>>> import numpy as np
>>> np.set_printoptions(suppress=True, linewidth=140)
>>> def rd(a):
...     return np.round(a, 2) + 0
... 
>>> X = np.loadtxt("sample0.csv", delimiter=",")
>>> X
array([[ 0.,  0.,  0.,  0.],
       [ 0., -3.,  1., -2.],
       [ 0.,  2., -2., -3.],
       [ 0., -1.,  1.,  2.]])
>>> # rows and columns are dependent
>>> np.allclose(X[:-1].T @ np.linalg.lstsq(X[:-1].T, X[-1])[0], X[-1])
False
>>> np.abs(np.diag(np.linalg.qr(X)[1])) > 1e-9
array([False,  True,  True,  True])
>>> np.linalg.lstsq(X[:-1].T, X[-1])[2]
np.int32(2)
>>> theta = np.radians(60)
>>> R = np.eye(4)
>>> R[1, 1] = R[2, 2] = np.cos(theta)
>>> R[1, 2], R[2, 1] = -np.sin(theta), np.sin(theta)
>>> print(rd(R))
[[ 1.    0.    0.    0.  ]
 [ 0.    0.5  -0.87  0.  ]
 [ 0.    0.87  0.5   0.  ]
 [ 0.    0.    0.    1.  ]]
>>> A2 = X @ R.T
>>> np.allclose(X @ X.T, A2 @ A2.T)
True
>>> rd(np.abs(A2 - X).max(axis=0))
array([0.  , 0.73, 3.1 , 0.  ])
>>> rd(A2)
array([[ 0.  ,  0.  ,  0.  ,  0.  ],
       [ 0.  , -2.37, -2.1 , -2.  ],
       [ 0.  ,  2.73,  0.73, -3.  ],
       [ 0.  , -1.37, -0.37,  2.  ]])
>>> np.allclose(np.linalg.norm(X, axis=1), np.linalg.norm(A2, axis=1))
True
>>> rd(np.linalg.det(X))
np.float64(0.0)
>>> print((X != 0).astype(int))
[[0 0 0 0]
 [0 1 1 1]
 [0 1 1 1]
 [0 1 1 1]]
>>> np.flatnonzero(np.linalg.matrix_power((X != 0) + (X.T != 0) + np.eye(4), 4)[1])
array([1, 2, 3])
>>> data = np.load("layer9.npy")
>>> data
array([[ -4,  -1,  -2,  -4],
       [-10, -11, -16,  -2],
       [-10,   6,   6, -18],
       [  5,  -3,  -3,   9]])
>>> U, sig, Vt = np.linalg.svd(data)
>>> evecs = Vt[:(sig > 1e-8).sum()]
>>> rng = np.random.default_rng(854)
>>> x0 = data[3] + 4 * data[2] + rng.integers(2) * np.eye(4)[1]
>>> x0
array([-35.,  21.,  21., -63.])
>>> rd(np.linalg.norm(x0 - evecs.T @ evecs @ x0))
np.float64(0.0)
>>> np.allclose(evecs.T @ evecs @ x0, x0)
True
>>> M = np.load("out6.npy")
>>> print(M)
[[  0.   -2.   -0.2]
 [ -0.5   0.2   0.4]
 [  0.1  -0.4   1.6]
 [  0.9   0.9  -0.6]
 [ -0.3   1.4  -1.3]
 [  1.2  -0.5  -1. ]
 [  0.2   1.4  -0.4]
 [  0.    0.8   0.4]
 [  0.3   1.5   0.4]
 [ -0.5   0.    0.1]
 [  0.9   0.8   0.5]
 [  1.6   2.1  -1.2]
 [  1.6   0.9  -0.4]
 [ -2.2   0.9   0.6]
 [  0.6   1.2   1.1]
 [ -0.7  -0.3  -0.6]
 [  1.1  -1.4   0.1]
 [ -0.5   0.6  -0.9]
 [ -2.  -10.   -6. ]
 [  0.7   1.5   0.3]
 [  0.    2.9   2. ]]
>>> # row 18 is much longer than the rest
>>> A2 = np.c_[M[:, :1] @ np.array([[-3]]), np.array([2, 2, 3, 0, 1, 0, 0, 0, 1, 1, 2, 2, 3, 2, 1, 2, 2, 3, 2, 0, 0])]
>>> rd(A2)
array([[ 0. ,  2. ],
       [ 1.5,  2. ],
       [-0.3,  3. ],
       [-2.7,  0. ],
       [ 0.9,  1. ],
       [-3.6,  0. ],
       [-0.6,  0. ],
       [ 0. ,  0. ],
       [-0.9,  1. ],
       [ 1.5,  1. ],
       [-2.7,  2. ],
       [-4.8,  2. ],
       [-4.8,  3. ],
       [ 6.6,  2. ],
       [-1.8,  1. ],
       [ 2.1,  2. ],
       [-3.3,  2. ],
       [ 1.5,  3. ],
       [ 6. ,  2. ],
       [-2.1,  0. ],
       [ 0. ,  0. ]])
>>> np.linalg.matrix_rank(np.c_[M, A2])
np.int64(4)
>>> np.linalg.matrix_rank(A2)
np.int64(2)
>>> Xs = M - M.mean(axis=1)
Traceback (most recent call last):
  File "<python-input-38>", line 1, in <module>
    Xs = M - M.mean(axis=1)
         ~~^~~~~~~~~~~~~~~~
ValueError: operands could not be broadcast together with shapes (21,3) (21,) 
>>> Xs = M - M.mean(axis=0)
>>> U, sig, Vt = np.linalg.svd(Xs, full_matrices=False)
>>> print(np.linalg.matrix_rank(Xs))
3
>>> np.searchsorted(np.cumsum(sig ** 2) / (sig ** 2).sum(), 0.9) + 1
np.int64(2)
>>> rd(sig ** 2 / (sig ** 2).sum())
array([0.85, 0.09, 0.06])
>>> rd(np.abs(Vt[-1]))
array([0.63, 0.46, 0.62])
>>> lab = M[:, 1] > np.median(M[:, 1])
>>> r0 = M[lab].mean(axis=0) - M[~lab].mean(axis=0)
>>> ((M - M.mean(axis=0)) @ r0 > 0).astype(int)
array([0, 1, 0, 1, 1, 0, 1, 1, 1, 0, 1, 1, 1, 1, 1, 0, 0, 1, 0, 1, 1])
>>> rd(r0)
array([0.42, 2.58, 0.56])
>>> np.argsort(-np.abs(r0).round(6), kind="stable")
array([1, 2, 0])
>>> A2 = M / np.linalg.norm(M, axis=1, keepdims=True)
>>> gram = A2 @ A2.T
>>> np.argwhere(np.triu(np.abs(gram) > 0.95, 1))
array([[ 0,  8],
       [ 1,  5],
       [ 3, 11],
       [ 7,  8],
       [ 7, 18],
       [ 7, 20],
       [ 8, 18],
       [ 8, 19],
       [14, 18],
       [18, 20]])
>>> rd(np.degrees(np.arccos(np.clip(gram[11, 0], -1, 1))))
np.float64(132.79)
>>> m1 = np.loadtxt("a.csv", delimiter=",")
>>> m1
array([[ -0.3,  -0.1,  -0.2],
       [-16. ,  12. , -22. ],
       [ -0.8,   1.1,  -1.1],
       [ -0.2,  -1. ,  -0.8],
       [ -0.5,   0.1,  -0.6],
       [  1.6,   2.1,   0.5],
       [  0.9,   0. ,  -1.7],
       [  1.6,  -0.2,   0.2],
       [  1.6,  -1.7,  -0.8],
       [ -0.3,   1.1,  -0.8],
       [ -0.6,  -0.9,   1.2],
       [ -0.1,   1.2,  -0.2],
       [  0.1,   1.4,   0.6],
       [  1.1,  -0.8,  -0.5],
       [ -0.1,   0.1,   0.8],
       [  1.6,  -1.3,   1.2],
       [ -1.1,  -0.7,   0.4],
       [ -0.1,   1.2,  -0.6],
       [  1.1,   0. ,  -0.9],
       [ -0.1,   0.5,  -1.1],
       [  2.2,   0.8,  -2.8]])
>>> # row 1 dominates
>>> x0 = np.array([2, 2, 2])
>>> target = m1 @ x0
>>> beta, lr = np.zeros(3), 1 / np.linalg.norm(m1, 2) ** 2
>>> for i in range(30):
...     beta -= lr * m1.T @ (m1 @ beta - target)
...     if i % 5 == 0: print(i, round(np.linalg.norm(m1 @ beta - target), 2))
... 
0 12.07
5 10.97
10 9.97
15 9.07
20 8.26
25 7.52
>>> print(rd(beta))
[1.48 0.44 1.51]
>>> r0, r1 = m1[7], m1[16]
>>> rd(r0 @ r0)
np.float64(2.64)
>>> print(rd(r0 @ r1))
-1.54
>>> p = (r0 @ r1) / (r0 @ r0) * r0
>>> rd(np.linalg.norm(r0 + r1) ** 2 + np.linalg.norm(r0 - r1) ** 2)
np.float64(9.0)
>>> rd(np.outer(r0, r1))
array([[-1.76, -1.12,  0.64],
       [ 0.22,  0.14, -0.08],
       [-0.22, -0.14,  0.08]])
>>> A2 = np.c_[m1[:, :2] @ np.array([[-1, -3], [0, -2]]), np.array([8, 4, 6, 2, 0, 4, 8, 6, 0, 1, 8, 9, 9, 6, 4, 1, 4, 1, 0, 4, 8])]
>>> print(rd(A2))
[[ 0.3  1.1  8. ]
 [16.  24.   4. ]
 [ 0.8  0.2  6. ]
 [ 0.2  2.6  2. ]
 [ 0.5  1.3  0. ]
 [-1.6 -9.   4. ]
 [-0.9 -2.7  8. ]
 [-1.6 -4.4  6. ]
 [-1.6 -1.4  0. ]
 [ 0.3 -1.3  1. ]
 [ 0.6  3.6  8. ]
 [ 0.1 -2.1  9. ]
 [-0.1 -3.1  9. ]
 [-1.1 -1.7  6. ]
 [ 0.1  0.1  4. ]
 [-1.6 -2.2  1. ]
 [ 1.1  4.7  4. ]
 [ 0.1 -2.1  1. ]
 [-1.1 -3.3  0. ]
 [ 0.1 -0.7  4. ]
 [-2.2 -8.2  8. ]]
>>> rd(np.linalg.norm(np.linalg.qr(m1)[0].T @ A2, axis=0) ** 2 / ((A2 ** 2).sum(axis=0) + 1e-12))
array([1.  , 1.  , 0.19])
>>> rd(np.linalg.norm(A2 - m1 @ np.linalg.lstsq(m1, A2)[0], axis=0))
array([ 0.  ,  0.  , 22.23])
>>> C = m1[[2, 6]].astype(float)
>>> for _ in range(5):
...     lab = np.linalg.norm(m1[:, None] - C, axis=-1).argmin(axis=1)
...     C = np.array([m1[lab == j].mean(axis=0) for j in range(2)])
... 
>>> lab
array([1, 0, 1, 1, 1, 1, 1, 1, 1, 1, 1, 1, 1, 1, 1, 1, 1, 1, 1, 1, 1])
>>> np.abs(C[1] - C[0]).argmax()
np.int64(2)
>>> mat = np.load("case11.npy")
>>> mat
array([[ 2,  3,  4],
       [ 5,  6,  7],
       [ 8,  9, 10],
       [11, 12, 13]])
>>> # null space of dimension 1
>>> np.linalg.lstsq(mat[:-1].T, mat[-1])[2]
np.int32(2)
